$ python -q
>>> import numpy as np
>>> import numpy.linalg as la
>>> np.set_printoptions(suppress=True, linewidth=140)
>>> tidy = lambda a: np.round(a, 2) + 0
>>> X = np.load("m.npy")
>>> X
array([[-0.9, -2. , -2. ],
       [-1. ,  2.1,  2. ],
       [-1. , -2. , -1.9]])
>>> t3 = np.stack([X, 5 * X, X[::-1]])
>>> la.matrix_rank(t3)
array([3, 3, 3])
>>> rng = np.random.default_rng(723)
>>> M2 = X + rng.integers(-2, 3, (3, 2)) @ rng.integers(-2, 3, (2, 3))
>>> M2
array([[-2.9,  0. , -3. ],
       [-5. ,  4.1,  2. ],
       [-5. ,  2. , -3.9]])
>>> np.abs(M2 - X).sum(axis=1)
array([ 5.,  6., 10.])
>>> tidy(M2 - X)
array([[-2.,  2., -1.],
       [-4.,  2.,  0.],
       [-4.,  4., -2.]])
>>> vals, vecs = la.eig(X)
>>> tidy(np.sort(la.eigvals(la.inv(X))))
array([-0.41,  0.6 , 10.  ])
>>> tidy(X @ vecs[:, 0] - vals[0] * vecs[:, 0])
array([0., 0., 0.])
>>> tidy(np.sort(la.eigvals(X @ X)))
array([0.01, 2.76, 6.06])
>>> tidy(np.sort(la.eigvals(X.T)))
array([-2.46,  0.1 ,  1.66])
>>> tidy(np.einsum("ii->", X))
np.float64(-0.7)
>>> tidy(la.eigvals(X).sum().real)
np.float64(-0.7)
>>> tidy(la.det(X.T))
np.float64(-0.41)
>>> tidy(la.eigvals(X))
array([-2.46,  1.66,  0.1 ])
>>> Q, vecs = la.qr(X[:, :1])[0], la.qr(X[:, 1:])[0]
>>> sig = la.svd(Q.T @ vecs, compute_uv=False)
>>> tidy(la.norm(Q @ Q.T - vecs @ vecs.T, 2))
np.float64(1.0)
>>> F = np.array([[0, 2, 0], [1, 0, 0]])
>>> F
array([[0, 2, 0],
       [1, 0, 0]])
>>> hat = np.triu(np.array([[5, 3, 4], [1, 1, 1], [5, 5, 5]]), 1) + np.eye(3)
>>> M2 = hat @ X @ la.inv(hat)
>>> tidy(np.trace(M2)), tidy(np.trace(X))
(np.float64(-0.7), np.float64(-0.7))
>>> tidy(hat @ X - X @ hat)
array([[-7.,  1.,  4.],
       [-1.,  1.,  0.],
       [ 0.,  3.,  6.]])
>>> U, sig, vt = la.svd(F, full_matrices=False)
>>> vt @ vt.T
array([[1., 0.],
       [0., 1.]])
>>> U.T @ F @ vt.T
array([[2., 0.],
       [0., 1.]])
>>> F[:, 0] @ F[:, 2]
np.int64(0)
>>> F @ F.T
array([[4, 0],
       [0, 1]])
>>> F.T @ F
array([[1, 0, 0],
       [0, 4, 0],
       [0, 0, 0]])
>>> tidy(la.pinv(F))
array([[0. , 1. ],
       [0.5, 0. ],
       [0. , 0. ]])
>>> r0, v = F[0], F[1]
>>> r0 @ v
np.int64(0)
>>> r0 @ r0
np.int64(4)
>>> pr = (r0 @ v) / (r0 @ r0) * r0
>>> pr
array([0., 0., 0.])
>>> (v - pr) @ r0
np.float64(0.0)
>>> M2 = np.array([[0, -3], [0, 1], [3, 5]])
>>> np.einsum("ik,kj->ji", F, M2)
array([[ 0,  0],
       [ 2, -3]])
>>> np.einsum("ij,ij->i", F, F)
array([4, 1])
>>> F @ M2
array([[ 0,  2],
       [ 0, -3]])
>>> K = np.array([[0, 0, 1], [1, 0, 0], [0, 1, 0]])
>>> K
array([[0, 0, 1],
       [1, 0, 0],
       [0, 1, 0]])
>>> # columns are unit length and at right angles
>>> t3 = np.stack([K, 4 * K, K[::-1]])
>>> t3.shape
(3, 3, 3)
>>> tidy(la.det(t3))
array([ 1., 64., -1.])
>>> t3.sum(axis=0)
array([[0, 1, 5],
       [6, 0, 0],
       [0, 5, 1]])
>>> la.matrix_rank(t3.reshape(3, -1))
np.int64(2)
>>> la.matrix_rank(t3)
array([3, 3, 3])
>>> tidy(la.norm(t3, axis=(1, 2)))
array([1.73, 6.93, 1.73])
